$ python3 -q
>>> import numpy as np
>>> import numpy.linalg as la
>>> np.set_printoptions(suppress=True, linewidth=160)
>>> other = np.array([[1, 2, 2, 1, 1, 1, 0, 2, 2],
...     [2, 3, 1, 0, 1, 0, 3, 0, 3],
...     [0, 0, 2, 2, 0, 1, 1, 0, 1],
...     [1, 3, 0, 3, 0, 0, 2, 0, 2],
...     [0, 1, 3, 0, 0, 1, 1, 2, 1],
...     [3, 0, 1, 2, 1, 0, 1, 1, 0],
...     [1, 0, 1, 3, 2, 3, 0, 1, 2],
...     [0, 2, 3, 0, 0, 3, 3, 0, 1],
...     [1, 2, 3, 2, 3, 1, 0, 3, 1]])
>>> other[-1] = other[0]
>>> data = other + 0.1 * np.eye(9)
>>> data
array([[1.1, 2. , 2. , 1. , 1. , 1. , 0. , 2. , 2. ],
       [2. , 3.1, 1. , 0. , 1. , 0. , 3. , 0. , 3. ],
       [0. , 0. , 2.1, 2. , 0. , 1. , 1. , 0. , 1. ],
       [1. , 3. , 0. , 3.1, 0. , 0. , 2. , 0. , 2. ],
       [0. , 1. , 3. , 0. , 0.1, 1. , 1. , 2. , 1. ],
       [3. , 0. , 1. , 2. , 1. , 0.1, 1. , 1. , 0. ],
       [1. , 0. , 1. , 3. , 2. , 3. , 0.1, 1. , 2. ],
       [0. , 2. , 3. , 0. , 0. , 3. , 3. , 0.1, 1. ],
       [1. , 2. , 2. , 1. , 1. , 1. , 0. , 2. , 2.1]])
>>> U, s, VT = la.svd(data, full_matrices=False)
>>> (s > 1e-8).sum()
np.int64(9)
>>> np.round(np.cumsum(s ** 2) / np.sum(s ** 2), 1)
array([0.6, 0.8, 0.9, 0.9, 1. , 1. , 1. , 1. , 1. ])
>>> np.round(s / s[0], 1) + 0
array([1. , 0.4, 0.4, 0.3, 0.2, 0.2, 0.1, 0.1, 0. ])
>>> np.allclose(U * s @ VT, data)
True
>>> np.round(U.T @ U, 1) + 0
array([[1., 0., 0., 0., 0., 0., 0., 0., 0.],
       [0., 1., 0., 0., 0., 0., 0., 0., 0.],
       [0., 0., 1., 0., 0., 0., 0., 0., 0.],
       [0., 0., 0., 1., 0., 0., 0., 0., 0.],
       [0., 0., 0., 0., 1., 0., 0., 0., 0.],
       [0., 0., 0., 0., 0., 1., 0., 0., 0.],
       [0., 0., 0., 0., 0., 0., 1., 0., 0.],
       [0., 0., 0., 0., 0., 0., 0., 1., 0.],
       [0., 0., 0., 0., 0., 0., 0., 0., 1.]])
>>> np.round(VT @ VT.T, 1) + 0
array([[1., 0., 0., 0., 0., 0., 0., 0., 0.],
       [0., 1., 0., 0., 0., 0., 0., 0., 0.],
       [0., 0., 1., 0., 0., 0., 0., 0., 0.],
       [0., 0., 0., 1., 0., 0., 0., 0., 0.],
       [0., 0., 0., 0., 1., 0., 0., 0., 0.],
       [0., 0., 0., 0., 0., 1., 0., 0., 0.],
       [0., 0., 0., 0., 0., 0., 1., 0., 0.],
       [0., 0., 0., 0., 0., 0., 0., 1., 0.],
       [0., 0., 0., 0., 0., 0., 0., 0., 1.]])
